In [1]: import numpy as np

In [2]: np.set_printoptions(precision=1, suppress=True, linewidth=140, legacy="1.25")

In [3]: feats = np.loadtxt("layer12.csv", delimiter=",")

In [4]: feats
Out[4]: 
array([[5., 1., 1.],
       [1., 5., 1.],
       [1., 1., 5.]])

In [5]: # equal to its transpose

In [6]: u = np.array([3, 1, -5])

In [7]: out = feats + np.outer(u, np.eye(3)[2])

In [8]: out
Out[8]: 
array([[5., 1., 4.],
       [1., 5., 2.],
       [1., 1., 0.]])

In [9]: round(float(np.linalg.det(out) / np.linalg.det(feats)), 1), np.round(1 + np.linalg.solve(feats, u)[2], 1)
Out[9]: (-0.2, -0.2)

In [10]: np.linalg.matrix_rank(np.linalg.inv(out) - np.linalg.inv(feats), tol=1e-8)
Out[10]: 1

In [11]: rng = np.random.default_rng(7990)

In [12]: z = rng.permutation(3)

In [13]: z
Out[13]: array([2, 1, 0])

In [14]: out = feats[z][:, z]

In [15]: np.trace(out)
Out[15]: 15.0

In [16]: np.diag(out)
Out[16]: array([5., 5., 5.])

In [17]: L = np.linalg.cholesky(feats)

In [18]: np.diag(L) ** 2
Out[18]: array([5. , 4.8, 4.7])

In [19]: L
Out[19]: 
array([[2.2, 0. , 0. ],
       [0.4, 2.2, 0. ],
       [0.4, 0.4, 2.2]])

In [20]: round(np.prod(np.diag(L)) ** 2, 1), round(np.linalg.det(feats), 1)
Out[20]: (112.0, 112.0)

In [21]: arr = np.loadtxt("mat.csv", delimiter=",")

In [22]: arr
Out[22]: 
array([[  0.,   9., -11.,  -6.],
       [ -9.,   0.,  -7., -11.],
       [ 11.,   7.,   0., -15.],
       [  6.,  11.,  15.,   0.]])

In [23]: # skew-symmetric

In [24]: def softmax(z):
    ...:     e = np.exp(z - z.max(axis=-1, keepdims=True))
    ...:     return e / e.sum(axis=-1, keepdims=True)
    ...: 

In [25]: np.round(softmax(10 * arr[0]), 1) + 0
Out[25]: array([0., 1., 0., 0.])

In [26]: S = arr @ arr.T / np.sqrt(4)

In [27]: np.round(softmax(S + np.triu(np.full(S.shape, -np.inf), 1)), 1) + 0
Out[27]: 
array([[1., 0., 0., 0.],
       [0., 1., 0., 0.],
       [0., 0., 1., 0.],
       [0., 0., 0., 1.]])

In [28]: np.round(softmax(S), 1) + 0
Out[28]: 
array([[1., 0., 0., 0.],
       [0., 1., 0., 0.],
       [0., 0., 1., 0.],
       [0., 0., 0., 1.]])

In [29]: u, r1 = arr[3], arr[1]

In [30]: u @ u
Out[30]: 382.0

In [31]: pr = (u @ r1) / (u @ u) * u

In [32]: np.linalg.matrix_rank(np.outer(u, r1))
Out[32]: 1

In [33]: round(np.linalg.norm(u + r1) ** 2 + np.linalg.norm(u - r1) ** 2, 1)
Out[33]: 1266.0

In [34]: x = np.array([1, 6, 0, 8])

In [35]: np.linalg.svd(arr, compute_uv=False)
Out[35]: array([23.4, 23.4,  9.1,  9.1])

In [36]: x @ arr @ x
Out[36]: 0.0

In [37]: q = np.linalg.solve(np.eye(4) - arr, np.eye(4) + arr)

In [38]: round(np.linalg.det(q), 1)
Out[38]: 1.0

In [39]: np.round(q @ q.T, 1) + 0
Out[39]: 
array([[1., 0., 0., 0.],
       [0., 1., 0., 0.],
       [0., 0., 1., 0.],
       [0., 0., 0., 1.]])
